In [1]: import numpy as np

In [2]: np.set_printoptions(suppress=True, linewidth=120)

In [3]: A = np.diag(5 * np.array([4, -3, 0, -5])) + np.array([[4, 4, 4, 3], [5, 3, 5, 2], [0, 1, 1, 4], [2, 5, 3, 2]])

In [4]: A
Out[4]: 
array([[ 24,   4,   4,   3],
       [  5, -12,   5,   2],
       [  0,   1,   1,   4],
       [  2,   5,   3, -23]])

In [5]: rng = np.random.default_rng(66738)

In [6]: z = rng.permutation(4)

In [7]: other = A[:, z] * rng.choice([-1, 1], 4)

In [8]: other
Out[8]: 
array([[  4,  -3,  -4,  24],
       [-12,  -2,  -5,   5],
       [  1,  -4,  -1,   0],
       [  5,  23,  -3,   2]])

In [9]: U, _, Vt = np.linalg.svd(A.T @ other)

In [10]: np.round(np.linalg.lstsq(A, other)[0], 2) + 0
Out[10]: 
array([[ 0.,  0.,  0.,  1.],
       [ 1.,  0.,  0.,  0.],
       [ 0.,  0., -1.,  0.],
       [ 0., -1.,  0.,  0.]])

In [11]: np.round(U @ Vt, 2) + 0
Out[11]: 
array([[ 0.,  0.,  0.,  1.],
       [ 1.,  0.,  0.,  0.],
       [ 0.,  0., -1.,  0.],
       [ 0., -1.,  0.,  0.]])

In [12]: x0 = np.array([1, -1, -2, 3])

In [13]: rhs = other @ x0

In [14]: b, lr = np.zeros(4), 1 / np.linalg.norm(other, 2) ** 2

In [15]: for i in range(6):
    ...:     b -= lr * other.T @ (other @ b - rhs)
    ...:     if i % 2 == 0: print(i, round(np.linalg.norm(other @ b - rhs), 2))
    ...: 
0 5.06
2 3.68
4 3.16

In [16]: b.round(2)
Out[16]: array([ 0.47, -0.75, -0.6 ,  3.35])

In [17]: t3 = np.stack([A, -2 * A, A[::-1]])

In [18]: np.einsum("bij,cij->bc", t3, t3)
Out[18]: 
array([[ 1400, -2800,    24],
       [-2800,  5600,   -48],
       [   24,   -48,  1400]])

In [19]: np.round(np.linalg.norm(t3, axis=(1, 2)), 2)
Out[19]: array([37.42, 74.83, 37.42])

In [20]: np.linalg.matrix_rank(t3)
Out[20]: array([4, 4, 4])

In [21]: (t3 @ A.T).shape
Out[21]: (3, 4, 4)

In [22]: t3.shape
Out[22]: (3, 4, 4)

In [23]: np.linalg.matrix_rank(t3.reshape(3, -1))
Out[23]: np.int64(2)

In [24]: np.round(np.linalg.det(t3), 2)
Out[24]: array([ 14572., 233152.,  14572.])

In [25]: m1 = np.load("mat.npy")

In [26]: m1
Out[26]: 
array([[-0.6 , -1.5 ,  1.8 ,  1.99],
       [ 0.9 ,  1.3 , -0.1 , -0.95],
       [ 1.9 , -1.4 , -1.1 ,  1.25],
       [ 0.4 ,  1.1 ,  0.4 , -1.14],
       [ 0.7 , -0.2 ,  1.1 ,  0.69],
       [-0.3 , -0.7 , -0.3 ,  0.37],
       [-1.6 ,  0.3 , -0.2 ,  0.15],
       [-1.  ,  1.6 ,  0.4 , -1.5 ],
       [-1.6 ,  1.2 ,  1.6 , -1.31],
       [ 1.5 , -1.6 ,  0.4 ,  2.01],
       [-0.5 ,  1.1 ,  0.3 , -0.43],
       [-0.7 ,  0.6 ,  1.1 , -1.01],
       [-0.8 , -0.1 , -0.2 ,  0.05],
       [ 1.1 , -0.3 ,  1.  ,  0.21],
       [-0.1 ,  0.  , -0.6 ,  0.3 ],
       [-0.5 ,  0.2 , -0.6 , -0.47],
       [ 0.4 ,  0.4 , -1.6 , -0.9 ],
       [ 1.1 , -0.4 ,  0.5 , -0.56],
       [ 0.3 , -1.5 ,  0.1 ,  1.67]])

In [27]: hat = m1 @ np.linalg.solve(m1.T @ m1, m1.T)

In [28]: np.allclose(hat @ hat, hat)
Out[28]: True

In [29]: np.round(np.trace(hat), 2)
Out[29]: np.float64(4.0)

In [30]: np.round(hat @ m1[:, 1], 2) + 0
Out[30]: 
array([-1.5,  1.3, -1.4,  1.1, -0.2, -0.7,  0.3,  1.6,  1.2, -1.6,  1.1,  0.6, -0.1, -0.3,  0. ,  0.2,  0.4, -0.4,
       -1.5])

In [31]: X = np.array([[0.6, 0.98, -0.74],
    ...:     [0.89, 0.98, -0.89],
    ...:     [-0.81, -1.0, 0.89],
    ...:     [1.0, 1.0, -1.0],
    ...:     [-0.97, -1.0, 0.98],
    ...:     [0.9, 0.65, -0.83],
    ...:     [-0.27, 0.62, 0.06],
    ...:     [0.65, 0.9, -0.69],
    ...:     [-0.09, -0.98, 0.49],
    ...:     [-0.99, 0.45, 0.95],
    ...:     [-1.0, -0.98, 1.0],
    ...:     [0.88, 1.0, -0.94],
    ...:     [0.1, -0.06, -0.06],
    ...:     [-0.86, 0.78, 0.62],
    ...:     [-0.9, -0.65, 0.83],
    ...:     [0.97, -0.37, -0.88],
    ...:     [-0.49, -0.47, 0.45],
    ...:     [-0.9, -0.47, 0.81],
    ...:     [-0.41, 0.98, -0.12],
    ...:     [0.83, -0.62, -0.62]])

In [32]: D = np.linalg.norm(X[:, None] - X[None], axis=-1)

In [33]: (D + 1e9 * np.eye(20)).round(6).argmin(axis=1)
Out[33]: array([ 7, 11,  4, 11, 10,  1, 18,  0, 16, 13,  4,  1,  6,  9, 17, 19, 17, 14,  6, 15])

In [34]: np.flatnonzero(D[13] < D.mean() / 2)
Out[34]: array([ 9, 13])

In [35]: D[13].round(2)
Out[35]: 
array([2.01, 2.32, 1.8 , 2.48, 1.82, 2.28, 0.83, 2.  , 1.93, 0.48, 1.81, 2.35, 1.45, 0.  , 1.45, 2.63, 1.31, 1.26,
       0.89, 2.52])

In [36]: D[:5, :5].round(2)
Out[36]: 
array([[0.  , 0.33, 2.93, 0.48, 3.06],
       [0.33, 0.  , 3.16, 0.16, 3.3 ],
       [2.93, 3.16, 0.  , 3.29, 0.18],
       [0.48, 0.16, 3.29, 0.  , 3.44],
       [3.06, 3.3 , 0.18, 3.44, 0.  ]])

In [37]: D.mean(axis=1).argmax()
Out[37]: np.int64(10)

In [38]: Xs = X - X.mean(axis=0)

In [39]: U, sig, Vt = np.linalg.svd(Xs, full_matrices=False)

In [40]: np.round(sig ** 2 / (sig ** 2).sum(), 2) + 0
Out[40]: array([0.8 , 0.19, 0.  ])

In [41]: np.round((sig ** 2).sum() ** 2 / (sig ** 4).sum(), 2)
Out[41]: np.float64(1.46)

In [42]: np.round(Xs.mean(axis=0), 2) + 0
Out[42]: array([0., 0., 0.])

In [43]: np.searchsorted(np.cumsum(sig ** 2) / (sig ** 2).sum(), 0.9) + 1
Out[43]: np.int64(2)

In [44]: np.abs(U[:, 0]).argmax()
Out[44]: np.int64(10)

In [45]: z = X[:, 2] > np.median(X[:, 2])

In [46]: r0 = X[z].mean(axis=0) - X[~z].mean(axis=0)

In [47]: ((X - X.mean(axis=0)) @ r0 > 0).astype(int)
Out[47]: array([0, 0, 1, 0, 1, 0, 0, 0, 1, 1, 1, 0, 0, 1, 1, 0, 1, 1, 0, 0])

In [48]: (((X - X.mean(axis=0)) @ r0 > 0) == z).mean()
Out[48]: np.float64(0.95)

In [49]: x0 = np.array([0, 0, 3])

In [50]: rhs = X @ x0

In [51]: np.round(np.linalg.lstsq(X, rhs)[0], 2) + 0
Out[51]: array([0., 0., 3.])

In [52]: rhs = rhs + 0.1 * rng.normal(size=20)

In [53]: rhs.round(2)
Out[53]: 
array([-2.29, -2.79,  2.86, -2.95,  3.01, -2.5 ,  0.11, -2.04,  1.36,  2.9 ,  3.1 , -2.73, -0.27,  1.98,  2.51, -2.64,
        1.32,  2.39, -0.23, -1.83])

In [54]: b, *_ = np.linalg.lstsq(X, rhs)

In [55]: np.round(X.T @ (rhs - X @ b), 2) + 0
Out[55]: array([0., 0., 0.])

In [56]: b.round()
Out[56]: array([-0., -0.,  3.])

In [57]: other = np.array([[0, -1, -2, 1, -1],
    ...:     [-1, -2, -1, -2, 0],
    ...:     [-2, -1, -1, -1, 0],
    ...:     [0, -2, 2, -1, -2],
    ...:     [1, 2, 0, -1, 1]])

In [58]: other[-1] = other[0]

In [59]: W0 = other + 0.02 * np.eye(5)

In [60]: W0
Out[60]: 
array([[ 0.02, -1.  , -2.  ,  1.  , -1.  ],
       [-1.  , -1.98, -1.  , -2.  ,  0.  ],
       [-2.  , -1.  , -0.98, -1.  ,  0.  ],
       [ 0.  , -2.  ,  2.  , -0.98, -2.  ],
       [ 0.  , -1.  , -2.  ,  1.  , -0.98]])

In [61]: r0 = np.array([1, 0, 2])

In [62]: np.array([np.convolve(row, r0, "same") for row in W0])
Out[62]: 
array([[-1.  , -1.96, -1.  , -5.  ,  2.  ],
       [-1.98, -3.  , -5.96, -2.  , -4.  ],
       [-1.  , -4.98, -3.  , -1.96, -2.  ],
       [-2.  ,  2.  , -4.98,  2.  , -1.96],
       [-1.  , -2.  , -1.  , -4.98,  2.  ]])

In [63]: np.cross(W0[4, :3], W0[1, :3])
Out[63]: array([-2.96,  2.  , -1.  ])

In [64]: np.convolve(W0[4], r0)
Out[64]: array([ 0.  , -1.  , -2.  , -1.  , -4.98,  2.  , -1.96])

In [65]: feats = np.tanh(np.array([[-0.6, -0.3, 0.1],
    ...:     [0.0, 1.0, 1.6],
    ...:     [-0.5, 0.9, 0.1],
    ...:     [-0.1, -1.2, -0.2],
    ...:     [0.5, -1.0, 1.1],
    ...:     [1.7, -0.7, -0.5],
    ...:     [0.4, -1.2, 0.4],
    ...:     [-0.6, -1.4, -1.8],
    ...:     [-0.6, 0.2, 1.6],
    ...:     [1.7, -0.5, 0.8]]) @ np.array([[-1.5, -0.3, 0.5, 0.6],
    ...:     [0.6, -0.5, 0.3, 0.7],
    ...:     [-1.3, -0.5, 0.1, -0.4]]))

In [66]: feats.round(2)
Out[66]: 
array([[ 0.53,  0.27, -0.36, -0.54],
       [-0.9 , -0.86,  0.43,  0.06],
       [ 0.82, -0.34,  0.03,  0.28],
       [-0.3 ,  0.62, -0.41, -0.68],
       [-0.99, -0.2 ,  0.06, -0.69],
       [-0.98,  0.09,  0.53,  0.62],
       [-0.95,  0.27, -0.12, -0.64],
       [ 0.98,  0.94, -0.72, -0.55],
       [-0.79, -0.62, -0.08, -0.7 ],
       [-1.  , -0.58,  0.65,  0.34]])

In [67]: other = feats / np.sqrt((feats ** 2).mean(axis=1, keepdims=True))

In [68]: np.linalg.matrix_rank(feats - feats.mean(axis=1, keepdims=True))
Out[68]: np.int64(3)

In [69]: np.round(np.linalg.norm(other, axis=1), 2)
Out[69]: array([2., 2., 2., 2., 2., 2., 2., 2., 2., 2.])

In [70]: Xs = feats - feats.mean(axis=0)

In [71]: U, sig, Vt = np.linalg.svd(Xs, full_matrices=False)

In [72]: (np.sign(U[:, 0]) == np.sign(U[0, 0])).astype(int)
Out[72]: array([1, 0, 1, 1, 0, 0, 0, 1, 0, 0])

In [73]: np.searchsorted(np.cumsum(sig ** 2) / (sig ** 2).sum(), 0.9) + 1
Out[73]: np.int64(3)

In [74]: np.abs(U[:, 0]).argmax()
Out[74]: np.int64(7)

In [75]: M = np.eye(3, dtype=int)[rng.permutation(3)]

In [76]: M
Out[76]: 
array([[1, 0, 0],
       [0, 0, 1],
       [0, 1, 0]])

In [77]: # row-stochastic, so 1 is an eigenvalue

In [78]: U, sig, Vt = np.linalg.svd(W0)

In [79]: sig.round(2)
Out[79]: array([4.41, 3.87, 2.87, 1.03, 0.01])

In [80]: np.argmax(sig[:-1] / (sig[1:] + 1e-6)) + 1
Out[80]: np.int64(4)

In [81]: other = U[:, :4] @ np.diag(sig[:4]) @ Vt[:4]

In [82]: other.round(2) + 0
Out[82]: 
array([[ 0.02, -1.  , -2.  ,  1.  , -1.  ],
       [-1.  , -1.98, -1.  , -2.  ,  0.  ],
       [-2.  , -1.  , -0.98, -1.  ,  0.  ],
       [ 0.  , -2.  ,  2.  , -0.98, -2.  ],
       [ 0.  , -1.  , -2.  ,  1.  , -0.98]])

In [83]: np.round(np.linalg.norm(W0 - other, 2), 2), round(float(sig[4]), 2)
Out[83]: (np.float64(0.01), 0.01)

In [84]: w1 = np.array([[1, -2, -3, -3, -2], [2, 3, 2, -1, -2], [3, 0, -2, 3, 1]])

In [85]: b = np.array([-3, -7, -8, -1, 1])

In [86]: H = np.maximum(M @ w1 + b, 0)

In [87]: H
Out[87]: 
array([[0, 0, 0, 0, 0],
       [0, 0, 0, 2, 2],
       [0, 0, 0, 0, 0]])

In [88]: (H > 0).astype(int)
Out[88]: 
array([[0, 0, 0, 0, 0],
       [0, 0, 0, 1, 1],
       [0, 0, 0, 0, 0]])

In [89]: np.round((H > 0).mean(axis=0), 2)
Out[89]: array([0.  , 0.  , 0.  , 0.33, 0.33])

In [90]: np.linalg.matrix_rank(H)
Out[90]: np.int64(1)

In [91]: cent = np.array([[1, -2], [3, 2], [-3, -3], [0, 2], [-3, -3]])

In [92]: w1 @ cent
Out[92]: 
array([[10,  3],
       [11,  0],
       [ 6,  3]])

In [93]: H @ cent
Out[93]: 
array([[ 0,  0],
       [-6, -2],
       [ 0,  0]])

In [94]: other = np.array([[6, -4], [-8, -4]])

In [95]: cent = np.array([[1, -3, -1], [-1, -3, -3], [-3, -2, -3]])

In [96]: mat = np.kron(other, cent)

In [97]: mat
Out[97]: 
array([[  6, -18,  -6,  -4,  12,   4],
       [ -6, -18, -18,   4,  12,  12],
       [-18, -12, -18,  12,   8,  12],
       [ -8,  24,   8,  -4,  12,   4],
       [  8,  24,  24,   4,  12,  12],
       [ 24,  16,  24,  12,   8,  12]])

In [98]: (mat + mat.T) / 2
Out[98]: 
array([[  6., -12., -12.,  -6.,  10.,  14.],
       [-12., -18., -15.,  14.,  18.,  14.],
       [-12., -15., -18.,  10.,  16.,  18.],
       [ -6.,  14.,  10.,  -4.,   8.,   8.],
       [ 10.,  18.,  16.,   8.,  12.,  10.],
       [ 14.,  14.,  18.,   8.,  10.,  12.]])

In [99]: np.trace(mat)
Out[99]: np.int64(-10)

In [100]: np.allclose(mat, mat.T)
Out[100]: False

In [101]: round(float(np.abs(np.linalg.eigvals(mat)).max()), 2)
Out[101]: 56.07

In [102]: np.round(np.sort(np.abs(np.linalg.eigvals(mat))), 2)
Out[102]: array([ 7.23,  7.23,  9.44,  9.44, 42.96, 56.07])
